% ipython --no-banner

In [1]: import numpy as np

In [2]: np.set_printoptions(suppress=True, linewidth=100)

In [3]: def rd(a):
   ...:     return np.round(a, 1) + 0
   ...: 

In [4]: arr = np.loadtxt("block8.csv", delimiter=",")

In [5]: print(arr)
[[-20.   0.   1.   1.  -1.  -2.  -2.  -2.   3.  -2.  -2.   3.  -3.   2.  -1.   2.]
 [ -3.  12.  -2.  -3.   3.   1.   1.   0.   1.   0.   0.  -3.  -3.   0.   2.   1.]
 [ -1.  -3. -12.   2.   1.   3.  -2.   2.  -1.   0.   3.   1.  -1.   3.  -3.   0.]
 [  3.   3.   0.  10.  -3.   2.   3.  -2.   2.   1.  -1.   1.  -1.  -2.   1.   3.]
 [  3.   1.   1.  -2.  23.   1.   1.  -3.  -2.  -3.  -3.   0.  -1.  -3.  -2.  -1.]
 [ -1.   2.   1.   0.  -2. -12.   3.  -3.   1.   3.   1.  -2.   3.   1.   2.  -3.]
 [ -2.   0.   1.   2.  -3.  -1. -22.   3.   1.   2.   3.   0.  -3.  -2.   1.  -1.]
 [  0.   2.  -2.  -3.  -1.   0.   2.   9.   2.   0.   3.   1.   1.  -3.  -1.  -1.]
 [  3.  -1.  -3.   1.   0.  -3.   2.  -1.  -9.   2.  -2.   3.   0.   2.  -3.   1.]
 [ -2.   1.   0.   3.  -2.   3.  -3.   2.  -3.  21.  -1.   3.  -1.   3.   2.   1.]
 [ -2.  -1.  -2.  -1.  -3.  -1.   1.   1.  -2.   2.  22.  -3.  -1.  -3.  -3.   1.]
 [  1.   3.  -2.  -1.  -3.  -3.   1.  -1.  -2.   3.   2.  19.   3.  -2.   1.  -2.]
 [  0.  -1.   3.   2.   1.  -2.   0.   0.  -2.   1.   1.  -3. -21.  -3.   1.  -2.]
 [  1.   2.  -1.   0.   2.   3.  -1.   2.  -1.   2.   1.   2.   2.   1.   0.  -3.]
 [  3.  -2.   1.   0.  -1.   1.   0.   1.   2.  -2.  -3.   3.  -2.   0.   3.  -1.]
 [  0.   3.  -2.   2.  -2.  -1.   1.   2.   2.  -1.  -2.   3.   3.   2.   3. -13.]]

In [6]: rng = np.random.default_rng(763)

In [7]: z = rng.permutation(16)

In [8]: print(z)
[ 5  0  9  7 15  3 10  1  6  4 14  2 11  8 12 13]

In [9]: out = arr[z][:, z]

In [10]: print(rd(np.sort(np.abs(np.linalg.eigvals(out)))))
[ 1.4  2.3  7.   7.   8.9 11.6 11.6 13.3 18.2 18.2 18.5 18.5 20.9 21.7 21.8 27.1]

In [11]: print(np.diag(out))
[-12. -20.  21.   9. -13.  10.  22.  12. -22.  23.   3. -12.  19.  -9. -21.   1.]

In [12]: print(arr.sum(axis=0))
[-17.  21. -18.  13.   9. -11. -15.  10.  -8.  29.  22.  28. -25.  -4.   3. -18.]

In [13]: print(arr.sum(axis=1))
[-23.   7.  -8.  20.  10.  -6. -21.   9.  -8.  27.   5.  17. -25.  12.   3.   0.]

In [14]: print(arr.shape)
(16, 16)

In [15]: print(np.abs(arr).max())
23.0

In [16]: x = np.array([0, 5, 2, 7, 5, 1, 0, 7, 9, 1, 7, 7, 1, 9, 8, 5])

In [17]: rhs = arr @ x

In [18]: print(rhs)
[ 37.  57.  18.  81.  -3. -13.  35.  50. -87.  88.  45.  94. -63.  45.  28.  32.]

In [19]: print(rd(np.linalg.solve(arr, arr[:, 14])))
[0. 0. 0. 0. 0. 0. 0. 0. 0. 0. 0. 0. 0. 0. 1. 0.]

In [20]: print(rd(np.linalg.solve(arr, rhs)))
[0. 5. 2. 7. 5. 1. 0. 7. 9. 1. 7. 7. 1. 9. 8. 5.]

In [21]: print(rd(np.linalg.solve(arr, rhs + arr[:, 5])))
[0. 5. 2. 7. 5. 2. 0. 7. 9. 1. 7. 7. 1. 9. 8. 5.]

In [22]: x = np.array([-7, 9, 1, -8, -9, -1, -3, -5, -4, -4, -8, 8, 4, -5, 1, -9])

In [23]: a = np.maximum(arr @ x, 0)

In [24]: print(np.maximum(arr @ x, 0) - np.maximum(-arr @ x, 0))
[ 155.   73.  -98.  -64. -129.   58.   50.    1.    7.  -53. -170.  231. -107.   16.   17.  173.]

In [25]: print(a)
[155.  73.   0.   0.   0.  58.  50.   1.   7.   0.   0. 231.   0.  16.  17. 173.]

In [26]: print(np.flatnonzero(a > 1e-9))
[ 0  1  5  6  7  8 11 13 14 15]

In [27]: print(np.maximum(arr @ (3 * x), 0))
[465. 219.   0.   0.   0. 174. 150.   3.  21.   0.   0. 693.   0.  48.  51. 519.]

In [28]: print(arr.T @ a)
[-3158.  2197.  -713.   155. -1227. -1805.  -759.  -168.   487.   496.   -32.  5143.   551.   179.
   936. -2611.]

In [29]: O, Rm = np.linalg.qr(arr)

In [30]: print(rd(abs(Rm[0, 0])), rd(np.linalg.norm(arr[:, 0])))
21.5 21.5

In [31]: print(rd(np.abs(np.diag(Rm))))
[21.5 14.1 13.7 12.2 22.8 13.5 22.   8.7 10.  16.5 21.  19.  18.3  3.2  1.1  6. ]

In [32]: F = np.array([[4, -4, 4, 3, -4, 4, 3, 5, 4, -2, 0, -5, -5, 3, 0, 5],
    ...:     [0, -3, 4, 3, 4, 4, 3, 3, 3, -4, 1, 5, 4, 4, 5, 1],
    ...:     [-1, -1, -1, 3, 2, -4, -5, -5, -1, 4, 0, 1, -1, 5, -4, 1],
    ...:     [1, 0, -5, -4, -1, 0, 5, 4, 2, -4, 2, -1, -4, 2, 4, -5],
    ...:     [5, 4, 1, -3, -5, 3, -1, -1, 4, -2, 4, -3, -3, -4, -5, 3],
    ...:     [4, 4, 5, -3, -1, 2, -5, 1, -4, -2, -3, -1, 0, 2, 3, -4],
    ...:     [-5, -5, -3, 2, 3, 2, 5, 0, 1, 0, 5, 5, 4, 2, 1, 5],
    ...:     [-3, -3, 3, 1, 5, 4, -1, 2, 1, 1, 3, -1, -4, 5, -4, 3],
    ...:     [-1, 5, -1, -1, 1, 1, -4, 4, -1, 0, 2, -2, 2, 1, -3, 0],
    ...:     [2, 5, -3, -3, -5, 1, 2, -5, 4, -1, 5, 0, 4, 3, 2, 4],
    ...:     [-5, -1, -3, 2, 1, 2, -4, 5, -2, -3, 0, 2, -4, -4, 5, -5]])

In [33]: F[-1] = F[0] + -2 * F[1]

In [34]: print(F)
[[  4  -4   4   3  -4   4   3   5   4  -2   0  -5  -5   3   0   5]
 [  0  -3   4   3   4   4   3   3   3  -4   1   5   4   4   5   1]
 [ -1  -1  -1   3   2  -4  -5  -5  -1   4   0   1  -1   5  -4   1]
 [  1   0  -5  -4  -1   0   5   4   2  -4   2  -1  -4   2   4  -5]
 [  5   4   1  -3  -5   3  -1  -1   4  -2   4  -3  -3  -4  -5   3]
 [  4   4   5  -3  -1   2  -5   1  -4  -2  -3  -1   0   2   3  -4]
 [ -5  -5  -3   2   3   2   5   0   1   0   5   5   4   2   1   5]
 [ -3  -3   3   1   5   4  -1   2   1   1   3  -1  -4   5  -4   3]
 [ -1   5  -1  -1   1   1  -4   4  -1   0   2  -2   2   1  -3   0]
 [  2   5  -3  -3  -5   1   2  -5   4  -1   5   0   4   3   2   4]
 [  4   2  -4  -3 -12  -4  -3  -1  -2   6  -2 -15 -13  -5 -10   3]]

In [35]: print(np.abs(np.diag(np.linalg.qr(F)[1])) > 1e-9)
[ True  True  True  True  True  True  True  True  True  True False]

In [36]: print(np.allclose(F[:-1].T @ np.linalg.lstsq(F[:-1].T, F[-1])[0], F[-1]))
True

In [37]: print([round(float(x), 1) for x in np.linalg.svd(F, compute_uv=False)[:3]])
[33.1, 19.1, 17.7]

In [38]: print(rd(np.linalg.norm(F, 2) / np.linalg.norm(F)))
0.7

In [39]: print(np.argsort(-np.linalg.norm(F, axis=0).round(6), kind="stable")[:3])
[11 12  4]

In [40]: x = np.array([5, 4, 4, 2, 0, 1, 5, 5, 2, 0, 5, 2, 2, 4, 0, 3])

In [41]: a = np.maximum(F @ x, 0)

In [42]: print(np.maximum(F @ (3 * x), 0))
[255 276   0  57 123   9 126  96  66 189   0]

In [43]: out = F / np.sqrt((F ** 2).mean(axis=1, keepdims=True))

In [44]: print(np.linalg.matrix_rank(F - F.mean(axis=1, keepdims=True)))
10

In [45]: print(np.linalg.matrix_rank(out) == np.linalg.matrix_rank(F))
True

In [46]: print(rd(out[5]))
[ 1.3  1.3  1.6 -1.  -0.3  0.6 -1.6  0.3 -1.3 -0.6 -1.  -0.3  0.   0.6  1.  -1.3]

In [47]: print(rd(np.linalg.norm(out, axis=1)))
[4. 4. 4. 4. 4. 4. 4. 4. 4. 4. 4.]
